$ python -q
>>> import numpy as np
>>> from numpy import linalg as LA
>>> np.set_printoptions(precision=3, suppress=True, linewidth=140, legacy="1.25")
>>> rd = lambda a: np.round(a, 3) + 0
>>> mat = np.load("a.npy")
>>> mat
array([[1.   , 3.   , 5.063],
       [1.   , 3.   , 1.463],
       [1.   , 3.   , 1.374],
       [1.   , 3.   , 1.945],
       [1.   , 3.   , 1.412],
       [1.   , 3.   , 5.13 ],
       [1.   , 3.   , 4.012],
       [1.   , 3.   , 5.664],
       [1.   , 3.   , 5.39 ],
       [1.   , 3.   , 1.042],
       [1.   , 3.   , 3.618],
       [1.   , 3.   , 3.377],
       [1.   , 3.   , 1.646]])
>>> np.allclose(mat[:-1].T @ LA.lstsq(mat[:-1].T, mat[-1])[0], mat[-1])
True
>>> np.unique(mat.round(6), axis=0).shape
(13, 3)
>>> rd(np.trace(LA.pinv(mat) @ mat))
2.0
>>> np.abs(np.diag(LA.qr(mat)[1])) > 1e-9
array([ True, False,  True])
>>> Uu, s, VT = LA.svd(mat)
>>> rd(s)
array([16.735,  4.15 ,  0.   ])
>>> np.argmax(s[:-1] / (s[1:] + 1e-6)) + 1
2
>>> B = Uu[:, :2] @ np.diag(s[:2]) @ VT[:2]
>>> rd(LA.norm(mat - B) / LA.norm(mat))
0.0
>>> LA.matrix_rank(B)
2
>>> LA.matrix_rank(mat, rtol=0.05)
2
>>> Uu, s, VT = LA.svd(mat)
>>> V = VT[:(s > 1e-8).sum()]
>>> rng = np.random.default_rng(962)
>>> x0 = mat[11] + 5 * mat[10] + rng.integers(2) * np.eye(3)[2]
>>> print(x0)
[ 6.    18.    21.467]
>>> rd(V.T @ V)
array([[0.1, 0.3, 0. ],
       [0.3, 0.9, 0. ],
       [0. , 0. , 1. ]])
>>> rd(np.diag(V.T @ V))
array([0.1, 0.9, 1. ])
>>> rd(LA.norm(x0 - V.T @ V @ x0))
0.0
>>> LA.matrix_rank(np.vstack([mat, x0]))
2
>>> C2 = mat.T @ mat
>>> print(rd(np.trace(C2)), rd((mat ** 2).sum()))
297.274 297.274
>>> LA.matrix_rank(C2)
2
>>> rd(LA.eigvalsh(C2)[::-1])
array([280.049,  17.225,   0.   ])
>>> rk = LA.matrix_rank(mat)
>>> rk
2
>>> N = LA.svd(mat)[2][rk:].T
>>> np.allclose(mat @ N, 0)
True
>>> [int(LA.matrix_rank(np.delete(mat, i, axis=0))) for i in range(13)]
[2, 2, 2, 2, 2, 2, 2, 2, 2, 2, 2, 2, 2]
>>> print([int(LA.matrix_rank(mat[:, :j + 1])) for j in range(3)])
[1, 1, 2]
>>> N.shape
(3, 1)
>>> rd(N @ N.T)
array([[ 0.9, -0.3,  0. ],
       [-0.3,  0.1,  0. ],
       [ 0. ,  0. ,  0. ]])
>>> LA.matrix_rank(mat.T @ mat), LA.matrix_rank(mat @ mat.T)
(2, 2)
>>> rd(N[:, 0] / N[np.abs(N[:, 0]).round(6).argmax(), 0])
array([ 1.   , -0.333,  0.   ])
>>> print(rd(mat @ N))
[[0.]
 [0.]
 [0.]
 [0.]
 [0.]
 [0.]
 [0.]
 [0.]
 [0.]
 [0.]
 [0.]
 [0.]
 [0.]]
